% python3 -q
>>> import numpy as np
>>> np.set_printoptions(precision=1, suppress=True, linewidth=140, legacy="1.25")
>>> rnd = lambda a: np.round(a, 1) + 0
>>> m1 = np.load("mat.npy")
>>> m1
array([[2., 2., 0.],
       [2., 1., 2.],
       [0., 2., 2.]])
>>> # symmetric, so the eigenvalues are real
>>> rnd(np.linalg.det(2 * m1)), rnd(np.linalg.det(m1))
(-96.0, -12.0)
>>> np.einsum("ij,ji->", m1, m1)
25.0
>>> rnd(np.linalg.det(m1[::-1]))
12.0
>>> np.kron(np.eye(2, dtype=int), m1)
array([[2., 2., 0., 0., 0., 0.],
       [2., 1., 2., 0., 0., 0.],
       [0., 2., 2., 0., 0., 0.],
       [0., 0., 0., 2., 2., 0.],
       [0., 0., 0., 2., 1., 2.],
       [0., 0., 0., 0., 2., 2.]])
>>> rnd(np.linalg.det(m1.T))
-12.0
>>> rnd(np.poly(m1))
array([ 1., -5.,  0., 12.])
>>> rnd(np.linalg.eigvalsh(m1).min())
-1.4
>>> A2 = np.linalg.inv(m1)
>>> rnd(np.linalg.inv(A2))
array([[2., 2., 0.],
       [2., 1., 2.],
       [0., 2., 2.]])
>>> np.allclose(A2, m1.T)
False
>>> rnd(np.linalg.det(m1) * np.linalg.det(A2))
1.0
>>> rnd(np.linalg.slogdet(m1)[0])
-1.0
>>> rnd(m1 @ A2)
array([[1., 0., 0.],
       [0., 1., 0.],
       [0., 0., 1.]])
>>> rnd(np.linalg.det(m1) * A2)
array([[-2., -4.,  4.],
       [-4.,  4., -4.],
       [ 4., -4., -2.]])
>>> rng = np.random.default_rng(117365)
>>> A2 = m1 + rng.integers(-2, 3, (3, 1)) @ rng.integers(-2, 3, (1, 3))
>>> A2
array([[0., 2., 0.],
       [4., 1., 2.],
       [2., 2., 2.]])
>>> np.abs(A2 - m1).sum(axis=1)
array([2., 2., 2.])
>>> K = np.load("out11.npy")
>>> K
array([[ 1.7,  0.1, -0.5, -0.2],
       [ 0.8,  0.8,  0. , -0.4],
       [ 1.1, -1.3,  0.8,  1.7],
       [-0.8, -0.6, -1.6, -0.9]])
>>> U, sigma, vt = np.linalg.svd(K, full_matrices=False)
>>> (sigma > 1e-8).sum()
4
>>> np.allclose(U * sigma @ vt, K)
True
>>> rnd(sigma)
array([2.9, 2. , 1.6, 0. ])
>>> rnd(vt @ vt.T)
array([[1., 0., 0., 0.],
       [0., 1., 0., 0.],
       [0., 0., 1., 0.],
       [0., 0., 0., 1.]])
>>> rnd(sigma / sigma[0])
array([1. , 0.7, 0.6, 0. ])
>>> U.shape, sigma.shape, vt.shape
((4, 4), (4,), (4, 4))
>>> x = np.array([1, 7, 6, 4])
>>> rhs = K @ x
>>> rnd(rhs)
array([ -1.4,   4.8,   3.6, -18.2])
>>> rnd(np.linalg.solve(K, rhs))
array([1., 7., 6., 4.])
>>> rnd(np.linalg.solve(K, rhs + K[:, 3]))
array([1., 7., 6., 5.])
>>> rnd(np.linalg.solve(K.T, K[0]))
array([1., 0., 0., 0.])
>>> rnd(np.linalg.norm(K, 2) / np.linalg.norm(K))
0.8
>>> np.linalg.cond(K) > 100
False
>>> [round(float(x), 1) for x in np.linalg.svd(K, compute_uv=False)[:3]]
[2.9, 2.0, 1.6]
>>> rnd(np.abs(np.linalg.svd(K)[2][-1]))
array([0.1, 0.5, 0.5, 0.7])
>>> u = np.array([-1, -1, 1, 0])
>>> A2 = K + np.outer(u, np.eye(4)[3])
>>> rnd(np.linalg.det(A2) / np.linalg.det(K)), rnd(1 + np.linalg.solve(K, u)[3])
(0.2, 0.2)
>>> np.linalg.matrix_rank(A2 - K)
1
>>> basis = np.sign(np.array([[0, 2], [3, 2]]))
>>> A2 = (np.tril(basis, -1) + np.eye(2)) @ (np.triu(basis, 1) + np.eye(2))
>>> w = np.array([1, -2])
>>> A = np.rint(A2 * w @ np.linalg.inv(A2)) + 0
>>> A
array([[ 4., -3.],
       [ 6., -5.]])
>>> A2 = np.array([[3, 0], [-3, -3]])
>>> basis = np.kron(A2, A)
>>> basis.shape
(4, 4)
>>> basis
array([[ 12.,  -9.,   0.,  -0.],
       [ 18., -15.,   0.,  -0.],
       [-12.,   9., -12.,   9.],
       [-18.,  15., -18.,  15.]])
>>> u, v = A[1], A[0]
>>> u @ u
61.0
>>> p = (u @ v) / (u @ u) * u
>>> rnd(p)
array([ 3.8, -3.2])
>>> rnd(v - p)
array([0.2, 0.2])
>>> np.linalg.matrix_rank(np.outer(u, v))
1
>>> rnd(np.linalg.norm(A, 2) / np.linalg.norm(A))
1.0
>>> rnd(np.abs(np.linalg.svd(A)[2][-1]))
array([0.6, 0.8])
>>> np.argsort(-np.linalg.norm(A, axis=0).round(6), kind="stable")[:3]
array([0, 1])
